$ ipython --no-banner

In [1]: import numpy as np

In [2]: import numpy.linalg as la

In [3]: np.set_printoptions(precision=3, suppress=True, linewidth=200, sign=" ")

In [4]: data = np.load("arr.npy")

In [5]: print(data)
[[ 0  3  0  1]
 [ 2  2  3  1]
 [ 0  3  0  1]]

In [6]: U, sigma, Vh = la.svd(data)

In [7]: vecs = Vh[:(sigma > 1e-8).sum()]

In [8]: rng = np.random.default_rng(72)

In [9]: vec = data[2] + 2 * data[1] + rng.integers(2) * np.eye(4)[2]

In [10]: print(vec)
[ 4.  7.  7.  3.]

In [11]: print(vecs.T @ vecs)
[[ 0.305 -0.015  0.458  0.046]
 [-0.015  0.901 -0.023  0.298]
 [ 0.458 -0.023  0.687  0.069]
 [ 0.046  0.298  0.069  0.107]]

In [12]: print(np.diag(vecs.T @ vecs))
[ 0.305  0.901  0.687  0.107]

In [13]: print(round(la.norm(vec - vecs.T @ vecs @ vec), 3))
0.559

In [14]: print(la.matrix_rank(np.vstack([data, vec])))
3

In [15]: U, sigma, Vh = la.svd(data)

In [16]: print(sigma.round(3) + 0)
[ 5.381  3.008  0.   ]

In [17]: other = U[:, :2] @ np.diag(sigma[:2]) @ Vh[:2]

In [18]: print(round(float(np.abs(data - other).max()), 3))
0.0

In [19]: print(np.round(la.norm(data - other) / la.norm(data), 3))
0.0

In [20]: print(la.matrix_rank(data, rtol=0.05))
2

In [21]: W1 = np.array([[0, 1, 0, 0], [3, 2, 3, 0], [0, 3, 3, 1], [1, 0, 0, 0]])

In [22]: beta = np.array([1, 1, 0, 1])

In [23]: act = np.maximum(data @ W1 + beta, 0)

In [24]: print(la.matrix_rank(act))
2

In [25]: print((act > 0).astype(int))
[[ 1  1  1  1]
 [ 1  1  1  1]
 [ 1  1  1  1]]

In [26]: print((act > 0).mean(axis=0))
[ 1.  1.  1.  1.]

In [27]: Z = np.array([[-2, 3, -3], [1, -2, 1], [-3, 1, 0], [3, -1, -1]])

In [28]: print(act @ Z)
[[-39  27 -27]
 [-33   3 -12]
 [-39  27 -27]]

In [29]: print((act @ Z).round(6).argmax(axis=1))
[ 1  1  1]

In [30]: print(np.allclose(data[:-1].T @ la.lstsq(data[:-1].T, data[-1])[0], data[-1]))
True

In [31]: W0 = np.load("m.npy")

In [32]: print(W0)
[[ 1 -1  0  2]
 [ 2  0  1  3]
 [ 5  3  4  6]]

In [33]: r0 = np.array([3, 0])

In [34]: print(np.array([np.convolve(row, r0, "same") for row in W0]))
[[ 3 -3  0  6]
 [ 6  0  3  9]
 [15  9 12 18]]

In [35]: print(np.polyval(r0, W0[1]))
[ 6  0  3  9]

In [36]: print(np.convolve(W0[1], r0))
[ 6  0  3  9  0]

In [37]: print(np.cross(W0[1, :3], W0[2, :3]))
[-3 -3  6]

In [38]: r = la.matrix_rank(W0)

In [39]: print(r)
2

In [40]: N = la.svd(W0)[2][r:].T

In [41]: print([int(la.matrix_rank(W0[:i])) for i in range(1, len(W0) + 1)])
[1, 2, 2]

In [42]: print([int(la.matrix_rank(W0[:, :j + 1])) for j in range(4)])
[1, 2, 2, 2]

In [43]: print(np.round(W0 @ N, 3) + 0)
[[ 0.  0.]
 [ 0.  0.]
 [ 0.  0.]]

In [44]: print(N.shape)
(4, 2)

In [45]: mat = np.array([[2.0, 0.0, 0.0], [0.0, 8.0, 2.0], [0.0, 9.0, 4.0]])

In [46]: print(mat)
[[ 2.  0.  0.]
 [ 0.  8.  2.]
 [ 0.  9.  4.]]

In [47]: O, Rm = la.qr(mat)

In [48]: print(np.round(O.T @ O, 3) + 0)
[[ 1.  0.  0.]
 [ 0.  1.  0.]
 [ 0.  0.  1.]]

In [49]: print(Rm)
[[  2.      0.      0.   ]
 [  0.    -12.042  -4.318]
 [  0.      0.      1.163]]

In [50]: print(np.abs(np.diag(Rm)))
[  2.     12.042   1.163]

In [51]: other = np.array([[5, -2, -9], [4, 3, 0]])

In [52]: Z = np.kron(other, Rm)

In [53]: print(round(float(la.norm(Z, 2)), 3), np.round(la.norm(other, 2) * la.norm(Rm, 2), 3))
135.596 135.596

In [54]: print(Z.shape)
(6, 9)

In [55]: print(np.flatnonzero(la.matrix_power((mat != 0) + (mat.T != 0) + np.eye(3), 3)[1]))
[ 1  2]

In [56]: print((la.matrix_power((mat != 0) + (mat.T != 0) + np.eye(3), 3) > 0).astype(int))
[[ 1  0  0]
 [ 0  1  1]
 [ 0  1  1]]

In [57]: print(np.round(la.det(mat), 3))
28.0

In [58]: T = np.stack([data, 4 * data, data[::-1]])

In [59]: print(np.einsum("bij,cij->bc", T, T))
[[  38  152   38]
 [ 152  608  152]
 [  38  152   38]]

In [60]: U, sigma, Vh = la.svd(W0)

In [61]: vecs = Vh[:(sigma > 1e-8).sum()]

In [62]: vec = W0[2] + 5 * W0[0] + rng.integers(2) * np.eye(4)[3]

In [63]: print(vec)
[10. -2.  4. 17.]

In [64]: print(vecs.T @ vecs)
[[ 0.3  0.1  0.2  0.4]
 [ 0.1  0.7  0.4 -0.2]
 [ 0.2  0.4  0.3  0.1]
 [ 0.4 -0.2  0.1  0.7]]

In [65]: feats = np.array([[21, 18, 7, 6], [15, 12, 5, 4], [0, 0, 0, 0], [0, 0, 0, 0]])

In [66]: print(feats)
[[ 21  18   7   6]
 [ 15  12   5   4]
 [  0   0   0   0]
 [  0   0   0   0]]

In [67]: print(np.abs(np.diag(la.qr(W0)[1])) > 1e-9)
[ True  True False]

In [68]: print(np.allclose(W0[:-1].T @ la.lstsq(W0[:-1].T, W0[-1])[0], W0[-1]))
True

In [69]: print(la.lstsq(W0[:-1].T, W0[-1])[2])
2

In [70]: E = np.array([[0, 0, 0], [0, -2, 0], [0, 0, 0], [0, 1, 0]])

In [71]: print(E)
[[ 0  0  0]
 [ 0 -2  0]
 [ 0  0  0]
 [ 0  1  0]]

In [72]: # column 1 is much longer than the rest

In [73]: other = np.array([[1, 0, 1], [3, 1, 3]])

In [74]: Z = np.kron(other, E)

In [75]: print(Z.shape)
(8, 9)

In [76]: r0 = np.array([-2, -1, -1])

In [77]: print(np.cross(E[3, :3], E[2, :3]))
[ 0  0  0]

In [78]: print(np.convolve(E[3], r0))
[ 0 -2 -1 -1  0]

In [79]: print(np.array([np.convolve(row, r0, "same") for row in E]))
[[ 0  0  0]
 [ 4  2  2]
 [ 0  0  0]
 [-2 -1 -1]]

In [80]: U, sigma, Vh = la.svd(E, full_matrices=False)

In [81]: print(sigma / sigma[0])
[ 1.  0.  0.]

In [82]: print(np.allclose(U * sigma @ Vh, E))
True

In [83]: print(U.T @ E @ Vh.T)
[[ 2.236  0.     0.   ]
 [ 0.     0.     0.   ]
 [ 0.     0.     0.   ]]

In [84]: print(np.cumsum(sigma ** 2) / np.sum(sigma ** 2))
[ 1.  1.  1.]

In [85]: print(round(la.norm(E, 2) / la.norm(E), 3))
1.0

In [86]: print(np.argsort(-la.norm(E, axis=0).round(6), kind="stable")[:3])
[ 1  0  2]

In [87]: r = la.matrix_rank(E)

In [88]: print(r)
1

In [89]: N = la.svd(E)[2][r:].T

In [90]: print(np.allclose(E @ N, 0))
True

In [91]: print(E @ N)
[[ 0.  0.]
 [ 0.  0.]
 [ 0.  0.]
 [ 0.  0.]]

In [92]: print([int(la.matrix_rank(E[:i])) for i in range(1, len(E) + 1)])
[0, 1, 1, 1]

In [93]: print(N.shape)
(3, 2)

In [94]: A = np.diag(np.array([-2, 3, -3])) + 5 * np.eye(3, k=1) + 5 * np.eye(3, k=-1)

In [95]: print(A)
[[-2.  5.  0.]
 [ 5.  3.  5.]
 [ 0.  5. -3.]]

In [96]: r0, r1 = A[2], A[1]

In [97]: print(r0 @ r1)
0.0

In [98]: print(r0 @ r0)
34.0

In [99]: p = (r0 @ r1) / (r0 @ r0) * r0

In [100]: print(p)
[ 0.  0. -0.]

In [101]: print((r1 - p) @ r0)
0.0

In [102]: print(la.matrix_rank(np.outer(r0, r1)))
1

In [103]: print(r1 - p)
[ 5.  3.  5.]

In [104]: print((A - A.T) / 2)
[[ 0.  0.  0.]
 [ 0.  0.  0.]
 [ 0.  0.  0.]]

In [105]: vals, vecs = la.eig(A)

In [106]: print(vals)
[ 7.845 -2.473 -7.372]

In [107]: print(np.round(A @ vecs[:, 0] - vals[0] * vecs[:, 0], 3) + 0)
[ 0.  0.  0.]

In [108]: J = np.array([[-1, 0, 0, 0], [1, -1, 0, 0], [-2, 0, -1, 0], [0, -2, 3, 3]])

In [109]: # triangular, det is the product of the diagonal

In [110]: other = np.array([[0, 1, 0], [1, 0, 1], [1, 0, 1], [0, 1, 2]])

In [111]: print(np.einsum("ik,kj->ij", J, other))
[[ 0 -1  0]
 [-1  1 -1]
 [-1 -2 -1]
 [ 1  3  7]]

In [112]: print(np.einsum("ik,kj->ji", J, other))
[[ 0 -1 -1  1]
 [-1  1 -2  3]
 [ 0 -1 -1  7]]

In [113]: print(np.einsum("ij,ij->i", J, J))
[  1   2   5  22]

In [114]: vec = np.array([6, 5, 3, 0])

In [115]: rhs = J @ vec

In [116]: print(rhs)
[ -6   1 -15  -1]

In [117]: print(la.solve(J, rhs))
[ 6.  5.  3. -0.]

In [118]: print(la.solve(J, J[:, 3]))
[-0. -0. -0.  1.]

In [119]: print(la.solve(J, rhs + J[:, 0]))
[ 7.  5.  3. -0.]

In [120]: print(la.solve(J.T, J[3]))
[-0. -0. -0.  1.]

In [121]: print(la.solve(J, 2 * rhs))
[12. 10.  6. -0.]

In [122]: r0 = np.array([3, -1, 0, 2])

In [123]: r1 = np.array([-6, 2, 2, -8])

In [124]: F = r0[:, None] + r1[None, :]

In [125]: print(F)
[[-3  5  5 -5]
 [-7  1  1 -9]
 [-6  2  2 -8]
 [-4  4  4 -6]]

In [126]: print(np.count_nonzero(W0))
10

In [127]: print(round(float(la.norm(W0)), 3))
10.296

In [128]: print(np.round(la.svd(W0, compute_uv=False), 3) + 0)
[ 10.042   2.271   0.   ]

In [129]: print(W0.sum(axis=0))
[  8   2   5  11]

In [130]: print(np.unravel_index(np.abs(W0).argmax(), W0.shape))
(np.int64(2), np.int64(3))

In [131]: print(W0.mean(axis=0))
[ 2.667  0.667  1.667  3.667]

In [132]: print(np.diff(W0, axis=0))
[[ 1  1  1  1]
 [ 3  3  3  3]]

In [133]: print(round(float(la.norm(F, 2) / la.norm(F)), 3))
0.955

In [134]: print(la.matrix_rank(F, rtol=0.1))
2

In [135]: print(np.argsort(-la.norm(F, axis=0).round(6), kind="stable")[:3])
[ 3  0  1]
